>>> import numpy as np
>>> from numpy import linalg as LA
>>> np.set_printoptions(precision=2, suppress=True, linewidth=140)
>>> A2 = np.array([[0.2], [-1.3], [0.0], [0.4]])
>>> cent = np.array([[1.1, -0.1, -1.5, -0.8, 0.3, -0.4]])
>>> E = A2 @ cent
>>> E
array([[ 0.22, -0.02, -0.3 , -0.16,  0.06, -0.08],
       [-1.43,  0.13,  1.95,  1.04, -0.39,  0.52],
       [ 0.  ,  0.  ,  0.  ,  0.  ,  0.  ,  0.  ],
       [ 0.44, -0.04, -0.6 , -0.32,  0.12, -0.16]])
>>> # row 1 is much longer than the rest
>>> w1 = np.array([[8, 2, 2], [2, 1, 2], [2, 5, 1], [6, 1, 0], [6, 2, 8], [1, 0, 2]])
>>> c = np.array([1, 1, 3])
>>> hid = np.maximum(E @ w1 + c, 0)
>>> hid
array([[1.44, 0.  , 3.42],
       [0.  , 8.28, 0.27],
       [1.  , 1.  , 3.  ],
       [1.88, 0.  , 3.84]])
>>> (hid > 0).astype(int)
array([[1, 0, 1],
       [0, 1, 1],
       [1, 1, 1],
       [1, 0, 1]])
>>> cent = np.array([[0, 5], [1, 2], [4, 2]])
>>> (hid @ cent).round(6).argmax(axis=1)
array([1, 1, 0, 1])
>>> hid @ cent
array([[13.68, 14.04],
       [ 9.36, 17.1 ],
       [13.  , 13.  ],
       [15.36, 17.08]])
>>> Uu, sig, VT = LA.svd(E)
>>> np.argmax(sig[:-1] / (sig[1:] + 1e-6)) + 1
np.int64(1)
>>> A2 = Uu[:, :1] @ np.diag(sig[:1]) @ VT[:1]
>>> round(float(LA.norm(E - A2) / LA.norm(E)), 2)
0.0
>>> LA.matrix_rank(A2)
np.int64(1)
>>> LA.matrix_rank(E, rtol=0.05)
np.int64(1)
>>> np.round(np.abs(E - A2).max(), 2)
np.float64(0.0)
>>> x = np.array([-1, 1, 0, 3, -1, -3])
>>> np.sign((E @ x).round(6))
array([-1.,  1.,  0., -1.])
>>> E @ np.eye(6)[0]
array([ 0.22, -1.43,  0.  ,  0.44])
>>> E @ x
array([-0.54,  3.51,  0.  , -1.08])
>>> E @ (2 * x)
array([-1.08,  7.02,  0.  , -2.16])
>>> E * x
array([[-0.22, -0.02, -0.  , -0.48, -0.06,  0.24],
       [ 1.43,  0.13,  0.  ,  3.12,  0.39, -1.56],
       [-0.  ,  0.  ,  0.  ,  0.  , -0.  , -0.  ],
       [-0.44, -0.04, -0.  , -0.96, -0.12,  0.48]])
>>> np.einsum("ij,j->i", E, x)
array([-0.54,  3.51,  0.  , -1.08])
>>> E @ np.ones(6)
array([-0.28,  1.82,  0.  , -0.56])
>>> Uu, sig, VT = LA.svd(E)
>>> V = VT[:(sig > 1e-8).sum()]
>>> rng = np.random.default_rng(475233)
>>> x = E[1] + 5 * E[2] + rng.integers(2) * np.eye(6)[1]
>>> x
array([-1.43,  0.13,  1.95,  1.04, -0.39,  0.52])
>>> np.round(V.T @ V, 2) + 0
array([[ 0.28, -0.03, -0.38, -0.2 ,  0.08, -0.1 ],
       [-0.03,  0.  ,  0.03,  0.02, -0.01,  0.01],
       [-0.38,  0.03,  0.52,  0.28, -0.1 ,  0.14],
       [-0.2 ,  0.02,  0.28,  0.15, -0.06,  0.07],
       [ 0.08, -0.01, -0.1 , -0.06,  0.02, -0.03],
       [-0.1 ,  0.01,  0.14,  0.07, -0.03,  0.04]])
>>> np.round(np.diag(V.T @ V), 2) + 0
array([0.28, 0.  , 0.52, 0.15, 0.02, 0.04])
>>> round(float(LA.norm(x - V.T @ V @ x)), 2)
0.0
>>> LA.matrix_rank(np.vstack([E, x]))
np.int64(1)
>>> m1 = np.load("dump.npy")
>>> m1
array([[ 2.23,  0.39, -2.71],
       [ 0.39,  3.92,  0.59],
       [-2.71,  0.59, -0.15]])
>>> O, R = LA.qr(m1)
>>> R
array([[-3.53, -0.23,  1.53],
       [ 0.  , -3.98, -0.38],
       [ 0.  ,  0.  , -2.29]])
>>> np.allclose(R.T @ R, m1.T @ m1)
True
>>> np.trace(O @ O.T)
np.float64(3.0)
>>> vals, V = LA.eigh(m1)
>>> x = np.array([-4, 1, 6])
>>> LA.eigvalsh(m1[1:, 1:])
array([-0.23,  4.  ])
>>> V * np.abs(vals) @ V.T
array([[ 3.41,  0.13, -0.9 ],
       [ 0.13,  3.98,  0.19],
       [-0.9 ,  0.19,  2.62]])
>>> V * np.maximum(vals, 0) @ V.T
array([[ 2.82,  0.26, -1.81],
       [ 0.26,  3.95,  0.39],
       [-1.81,  0.39,  1.24]])
>>> np.unique(E.round(6), axis=0).shape
(4, 6)
>>> np.abs(np.diag(LA.qr(E)[1])) > 1e-9
array([ True, False, False, False])
>>> LA.lstsq(E[:-1].T, E[-1])[2]
np.int32(1)
>>> t3 = np.stack([m1, 3 * m1, m1[::-1]])
>>> LA.norm(t3, axis=(1, 2))
array([ 6.  , 18.01,  6.  ])
>>> t3.sum(axis=0)
array([[  6.21,   2.15, -10.99],
       [  1.95,  19.6 ,   2.95],
       [ -8.61,   2.75,  -3.31]])
>>> np.einsum("bij,cij->bc", t3, t3)
array([[ 36.05, 108.15,   5.05],
       [108.15, 324.45,  15.16],
       [  5.05,  15.16,  36.05]])
>>> LA.matrix_rank(t3.reshape(3, -1))
np.int64(2)
>>> LA.matrix_rank(t3)
array([3, 3, 3])
>>> t3.shape
(3, 3, 3)
>>> X = np.load("arr.npy")
>>> X
array([[0, 0, 1, 2, 0, 0],
       [3, 1, 0, 5, 1, 2],
       [1, 1, 4, 5, 2, 3],
       [0, 5, 2, 1, 5, 5],
       [1, 1, 5, 1, 0, 4],
       [3, 1, 0, 0, 2, 5]])
>>> E - E[0]
array([[ 0.  ,  0.  ,  0.  ,  0.  ,  0.  ,  0.  ],
       [-1.65,  0.15,  2.25,  1.2 , -0.45,  0.6 ],
       [-0.22,  0.02,  0.3 ,  0.16, -0.06,  0.08],
       [ 0.22, -0.02, -0.3 , -0.16,  0.06, -0.08]])
>>> round(np.abs(E).max(), 2)
np.float64(1.95)
>>> np.diff(E, axis=0)
array([[-1.65,  0.15,  2.25,  1.2 , -0.45,  0.6 ],
       [ 1.43, -0.13, -1.95, -1.04,  0.39, -0.52],
       [ 0.44, -0.04, -0.6 , -0.32,  0.12, -0.16]])
>>> np.unravel_index(np.abs(E).argmax(), E.shape)
(np.int64(1), np.int64(2))
>>> LA.matrix_rank(E)
np.int64(1)
>>> E.sum(axis=0)
array([-0.77,  0.07,  1.05,  0.56, -0.21,  0.28])
